$ python -q
>>> import numpy as np
>>> import numpy.linalg as la
>>> np.set_printoptions(precision=3, suppress=True, linewidth=140, legacy="1.25")
>>> def rd(a):
...     return np.round(a, 3) + 0
... 
>>> arr = np.load("test17.npy")
>>> arr
array([[ -0.191,  -1.903,   1.926,  -0.561,  -0.038,  -0.378,   0.571,  -1.472,   0.244],
       [ -4.281,  -1.376,   7.234,   0.707,   0.29 ,  -4.92 ,  -3.577,  -1.469,   0.155],
       [ -3.17 ,  -5.431,   4.762,  -1.461,  -0.282,  -2.538,   1.226,  -3.786,   2.567],
       [ -4.004,   0.547,   5.287,   1.33 ,   0.326,  -4.53 ,  -4.188,  -0.054,  -0.029],
       [-10.133,  -0.671,   8.473,   1.869,   0.034,  -9.609,  -6.087,  -0.589,   3.11 ],
       [ -2.079,   0.33 ,   9.365,   1.493,   0.812,  -4.495,  -5.789,  -0.915,  -2.953],
       [ -5.181,   0.601,  -1.827,   0.612,  -0.572,  -3.23 ,  -0.586,   1.179,   3.936],
       [ -8.542,   0.916,   0.412,   1.445,  -0.648,  -6.389,  -2.783,   1.524,   5.021],
       [ -8.875,  -2.784,   4.172,   0.168,  -0.575,  -6.895,  -1.806,  -1.491,   5.392],
       [ -7.165,  -4.888,  10.083,  -0.162,   0.038,  -7.171,  -2.804,  -3.871,   2.551],
       [ -8.992,  -4.755,   6.176,  -0.445,  -0.603,  -7.231,  -1.286,  -3.055,   5.611],
       [ -0.366,  -3.878,   3.823,  -1.214,  -0.043,  -0.563,   0.944,  -2.991,   0.425],
       [ -2.52 ,  -3.482,  13.097,   0.23 ,   0.971,  -5.036,  -4.717,  -3.941,  -2.591],
       [ -4.896,  -1.252,  10.319,   1.151,   0.575,  -6.34 ,  -5.54 ,  -1.806,  -0.882],
       [ -2.597,   0.341,  -1.028,   0.291,  -0.293,  -1.644,  -0.311,   0.634,   1.989],
       [ -4.652,   0.532,   8.356,   1.769,   0.612,  -6.117,  -5.988,  -0.256,  -1.061],
       [ -4.198,  -1.38 ,   7.148,   0.666,   0.262,  -4.911,  -3.5  ,  -1.438,   0.232],
       [ -4.105,  -1.543,   7.208,   0.729,   0.249,  -5.004,  -3.678,  -1.547,   0.259],
       [ -7.524,  -0.918,   9.345,   1.414,   0.375,  -7.975,  -5.849,  -1.246,   1.173],
       [ -2.607,  -5.38 ,  14.923,  -0.377,   0.955,  -5.476,  -4.168,  -5.402,  -2.305],
       [ -5.152,   0.62 ,  -1.862,   0.636,  -0.64 ,  -3.202,  -0.635,   1.241,   4.02 ],
       [ -1.839,  -3.584,  10.053,  -0.163,   0.592,  -3.599,  -2.739,  -3.722,  -1.594],
       [ -1.145,  -3.736,   6.873,  -0.727,   0.375,  -2.072,  -0.846,  -3.334,  -0.496],
       [ -3.335,   0.41 ,   2.257,   0.783,  -0.04 ,  -3.114,  -2.19 ,   0.274,   1.077],
       [-10.077,  -0.69 ,   8.529,   1.73 ,  -0.022,  -9.546,  -6.166,  -0.589,   3.236],
       [ -3.697,  -3.402,   6.134,  -0.352,  -0.011,  -3.678,  -1.247,  -2.634,   1.355],
       [ -4.048,   0.423,   5.364,   1.347,   0.211,  -4.597,  -4.05 ,  -0.031,  -0.054],
       [ -9.804,  -4.526,   9.18 ,   0.09 ,  -0.189,  -8.731,  -3.173,  -3.312,   4.63 ],
       [ -7.677,  -2.957,  11.321,   0.876,   0.348,  -8.315,  -5.367,  -2.712,   1.415],
       [-10.139,  -0.769,   8.423,   1.692,   0.025,  -9.592,  -6.143,  -0.592,   3.18 ],
       [ -1.309,   0.082,   6.135,   1.027,   0.597,  -3.061,  -3.739,  -0.564,  -2.038],
       [ -8.711,  -0.903,   2.404,   0.835,  -0.631,  -6.592,  -2.319,  -0.021,   5.239],
       [-10.334,  -2.572,  10.453,   1.258,  -0.032,  -9.954,  -5.624,  -2.109,   3.473]])
>>> x0 = np.array([2, 0, 3, 2, 2, 3, 2, 2, 5])
>>> y = arr @ x0
>>> rd(la.solve(arr.T @ arr, arr.T @ y))
array([2., 0., 3., 2., 2., 3., 2., 2., 5.])
>>> rd(la.lstsq(arr, y)[0])
array([2., 0., 3., 2., 2., 3., 2., 2., 5.])
>>> rng = np.random.default_rng(81494)
>>> y = y + 0.02 * rng.normal(size=33)
>>> rd(y)
array([  2.444,  -8.954,   4.522, -11.05 , -17.671, -13.095,  -4.601, -10.838,  -6.348,  -6.472,  -3.841,   4.54 ,  -8.712, -13.5  ,
        -2.639, -15.62 ,  -8.58 ,  -8.8  , -15.694,  -6.369,  -4.207,  -4.339,   0.594,  -6.207, -17.101,  -1.705, -11.093,  -8.264,
       -12.984, -17.912,  -8.924,  -8.034, -14.842])
>>> c, *_ = la.lstsq(arr, y)
>>> [round(float(la.norm(la.solve(arr.T @ arr + lam * np.eye(9), arr.T @ y))), 2) for lam in (0, 1, 10, 100)]
[8.09, 1.71, 1.63, 1.32]
>>> c.round()
array([ 2., -0.,  3.,  2.,  2.,  3.,  2.,  2.,  5.])
>>> rd(c)
array([ 2.004, -0.002,  3.04 ,  2.054,  2.1  ,  3.116,  1.941,  2.006,  5.113])
>>> rd(arr.T @ (y - arr @ c))
array([0., 0., 0., 0., 0., 0., 0., 0., 0.])
